$ python3 -q
>>> import numpy as np
>>> from numpy import linalg as LA
>>> np.set_printoptions(precision=1, suppress=True, linewidth=120, legacy="1.25")
>>> A = np.loadtxt("a.csv", delimiter=",")
>>> A
array([[ -8. ,  18. , -18. , -14.1,   1.8, -13.9,   6. ,   4. ,  14.2,   4. ,   0. , -17.9, -10. ],
       [-32.1,  33. ,  -5.9, -40.9,  22.9, -29.1,   6.1,  28.1, -13.1,  15.9, -15.1,   6.1,  -0.9],
       [-24.1,  14.8,  11.9, -27. ,  21.1, -15. ,   0. ,  24.1, -26.9,  12.1, -14.9,  24. ,   9. ],
       [-16. ,  10.1,   7.8, -18.1,  13.9,  -9.9,   0.1,  16. , -17.9,   7.9, -10.2,  16. ,   6.1],
       [-19.9,  19.1,  -1.1, -24.9,  15. , -17.1,   2.9,  18.2, -11.2,   9.9,  -9.9,   7.1,   0.9],
       [-12. ,  14. ,  -5. , -16. ,   8. , -12.3,   2.9,  10.2,  -2.1,   6.1,  -5.1,  -0.9,  -2.1],
       [ -8. ,  18. , -18.2, -13.8,   2. , -14.1,   6.2,   3.9,  14.1,   4. ,  -0.1, -18. , -10.2]])
>>> U, s, VT = LA.svd(A)
>>> s
array([128.4,  64.9,   0.5,   0.4,   0.4,   0.3,   0.2])
>>> np.argmax(s[:-1] / (s[1:] + 1e-6)) + 1
2
>>> out = U[:, :2] @ np.diag(s[:2]) @ VT[:2]
>>> print(LA.matrix_rank(out))
2
>>> round(float(LA.norm(A - out, 2)), 1), np.round(s[2], 1)
(0.5, 0.5)
>>> LA.matrix_rank(A, rtol=0.05)
2
>>> out.round(1) + 0
array([[ -8. ,  18. , -18. , -13.9,   1.9, -14.1,   6.1,   4. ,  14.1,   4. ,   0. , -17.9, -10.1],
       [-32. ,  33. ,  -6. , -40.9,  22.9, -29.1,   6. ,  28.1, -13.1,  16. , -15.1,   6.2,  -1. ],
       [-24. ,  15. ,  11.9, -27. ,  21. , -15. ,   0. ,  24.1, -27. ,  12. , -15. ,  24. ,   9. ],
       [-16. ,  10. ,   7.9, -18. ,  14. , -10. ,   0. ,  16.1, -17.9,   8. , -10. ,  15.9,   6. ],
       [-20. ,  19. ,  -1. , -25. ,  15. , -17.1,   3. ,  18.1, -11. ,  10. , -10. ,   7.1,   1. ],
       [-12.1,  14.1,  -5. , -16.1,   8. , -12.1,   3. ,  10.1,  -2.1,   6. ,  -5.1,  -0.9,  -2. ],
       [ -8. ,  18.1, -18.1, -13.9,   1.9, -14.1,   6.1,   4. ,  14.1,   4. ,   0. , -18. , -10.1]])
>>> round(LA.norm(A - out) / LA.norm(A), 1)
0.0
>>> t3 = np.stack([out, -2 * out, out[::-1]])
>>> LA.matrix_rank(t3.reshape(3, -1))
2
>>> LA.matrix_rank(t3)
array([2, 2, 2])
>>> out = A / np.sqrt((A ** 2).mean(axis=1, keepdims=True))
>>> LA.matrix_rank(out) == LA.matrix_rank(A)
True
>>> out[0]
array([-0.7,  1.5, -1.5, -1.2,  0.2, -1.2,  0.5,  0.3,  1.2,  0.3,  0. , -1.5, -0.9])
>>> f = np.array([2, 1, 1])
>>> np.polyval(f, A[3])
array([497. , 215.1, 130.5, 638.1, 401.3, 187.1,   1.1, 529. , 623.9, 133.7, 198.9, 529. ,  81.5])
>>> np.cross(A[3, :3], A[1, :3])
array([-317. , -344.8, -203.8])
>>> E = np.loadtxt("dump.csv", delimiter=",")
>>> E
array([[ 0.,  0.,  0.,  0.,  2.,  0.,  0.,  2.],
       [ 0.,  0., -1.,  0.,  0.,  0.,  1.,  0.],
       [ 0., -2.,  0.,  0.,  2.,  0.,  0., -2.],
       [-2.,  2.,  0.,  0.,  0.,  0.,  0.,  0.],
       [ 1.,  0., -1.,  0.,  0.,  0.,  0.,  0.],
       [-2.,  0., -2.,  0.,  0.,  0., -2.,  0.],
       [ 0.,  0.,  0., -1.,  0.,  0.,  0.,  0.],
       [ 0.,  0.,  0., -2.,  0.,  0.,  0.,  0.],
       [ 0.,  0.,  0.,  0., -1.,  2.,  0.,  0.],
       [ 0.,  0.,  0.,  0., -2., -1.,  0.,  0.],
       [ 0.,  0.,  0.,  0.,  0.,  1.,  1., -1.],
       [ 1.,  0.,  0.,  0.,  0.,  0.,  0.,  0.],
       [ 0.,  0.,  0.,  0.,  0.,  0.,  0.,  0.],
       [ 0.,  2.,  0., -2.,  0.,  0.,  1.,  0.],
       [ 0., -2.,  1., -1.,  0.,  0., -2.,  0.]])
>>> x = np.array([4, 5, 4, -3, -3, 2, 4, -1])
>>> h = np.maximum(E @ x, 0)
>>> E.T @ h
array([  0.,  44.,   0., -55., -15.,  17.,  27.,  -7.])
>>> E * (h > 1e-9)[:, None]
array([[ 0.,  0.,  0.,  0.,  0.,  0.,  0.,  0.],
       [ 0.,  0., -0.,  0.,  0.,  0.,  0.,  0.],
       [ 0., -0.,  0.,  0.,  0.,  0.,  0., -0.],
       [-2.,  2.,  0.,  0.,  0.,  0.,  0.,  0.],
       [ 0.,  0., -0.,  0.,  0.,  0.,  0.,  0.],
       [-0.,  0., -0.,  0.,  0.,  0., -0.,  0.],
       [ 0.,  0.,  0., -1.,  0.,  0.,  0.,  0.],
       [ 0.,  0.,  0., -2.,  0.,  0.,  0.,  0.],
       [ 0.,  0.,  0.,  0., -1.,  2.,  0.,  0.],
       [ 0.,  0.,  0.,  0., -2., -1.,  0.,  0.],
       [ 0.,  0.,  0.,  0.,  0.,  1.,  1., -1.],
       [ 1.,  0.,  0.,  0.,  0.,  0.,  0.,  0.],
       [ 0.,  0.,  0.,  0.,  0.,  0.,  0.,  0.],
       [ 0.,  2.,  0., -2.,  0.,  0.,  1.,  0.],
       [ 0., -0.,  0., -0.,  0.,  0., -0.,  0.]])
>>> np.flatnonzero(h > 1e-9)
array([ 3,  6,  7,  8,  9, 10, 11, 13])
